In [1]: import numpy as np

In [2]: from numpy import linalg as LA

In [3]: np.set_printoptions(suppress=True, linewidth=140)

In [4]: tidy = lambda a: np.round(a, 2) + 0

In [5]: A = np.load("data.npy")

In [6]: print(A)
[[ 0  2  2  0  1  1]
 [ 0 -2  0  2  1  2]
 [ 0  0  1 -2  0  2]
 [ 0  0  0 -1  0  1]
 [ 0  0  0  0  0  2]
 [ 0  0  0  0  0 -1]]

In [7]: A2 = np.array([[-4, 4], [4, 4], [2, 3], [-4, 3], [4, 0], [2, 2]])

In [8]: print(A2.T @ A.T)
[[18 -8 14  6  4 -2]
 [16  2  1 -1  4 -2]]

In [9]: np.einsum("ij->j", A)
Out[9]: array([ 0,  0,  3, -1,  2,  7])

In [10]: np.vstack([A, A2.T]).shape
Out[10]: (8, 6)

In [11]: np.einsum("ik,kj->ji", A, A2)
Out[11]: 
array([[18, -8, 14,  6,  4, -2],
       [16,  2,  1, -1,  4, -2]])

In [12]: A @ A2
Out[12]: 
array([[18, 16],
       [-8,  2],
       [14,  1],
       [ 6, -1],
       [ 4,  4],
       [-2, -2]])

In [13]: np.einsum("ik,kj->ij", A, A2)
Out[13]: 
array([[18, 16],
       [-8,  2],
       [14,  1],
       [ 6, -1],
       [ 4,  4],
       [-2, -2]])

In [14]: LA.matrix_rank(A @ A2)
Out[14]: np.int64(2)

In [15]: K = np.load("w.npy")

In [16]: K
Out[16]: 
array([[ 0,  0,  0,  0],
       [ 3,  3,  3,  0],
       [ 0,  0,  0,  0],
       [-2, -2,  5,  3],
       [ 0,  0,  0,  0],
       [ 0,  0,  0,  0],
       [-3, -3, -2, -5],
       [-5, -5,  2,  3],
       [ 3,  3,  3,  0],
       [ 0,  0,  0,  0],
       [-3, -3, -2, -5],
       [-4, -2,  0,  0],
       [-7, -5, -2, -5],
       [ 0,  0,  0,  0],
       [ 0,  0,  0,  0],
       [ 0,  0,  0,  0],
       [-5, -5,  2,  3],
       [ 0,  0,  0,  0],
       [ 0,  0,  0,  0],
       [ 0,  0,  0,  0],
       [-5, -5,  2,  3],
       [ 0,  0,  0,  0],
       [-3, -3, -2, -5],
       [-8, -8,  0, -2]])

In [17]: # row 2 repeats row 0

In [18]: O, R = LA.qr(K)

In [19]: tidy(O.T @ O)
Out[19]: 
array([[1., 0., 0., 0.],
       [0., 1., 0., 0.],
       [0., 0., 1., 0.],
       [0., 0., 0., 1.]])

In [20]: print(tidy(R))
[[-15.91 -14.52  -0.63  -2.83]
 [  0.    -2.47   1.27   2.47]
 [  0.     0.    -8.31  -8.2 ]
 [  0.     0.     0.     7.66]]

In [21]: O.shape, R.shape
Out[21]: ((24, 4), (4, 4))

In [22]: np.allclose(R.T @ R, K.T @ K)
Out[22]: True
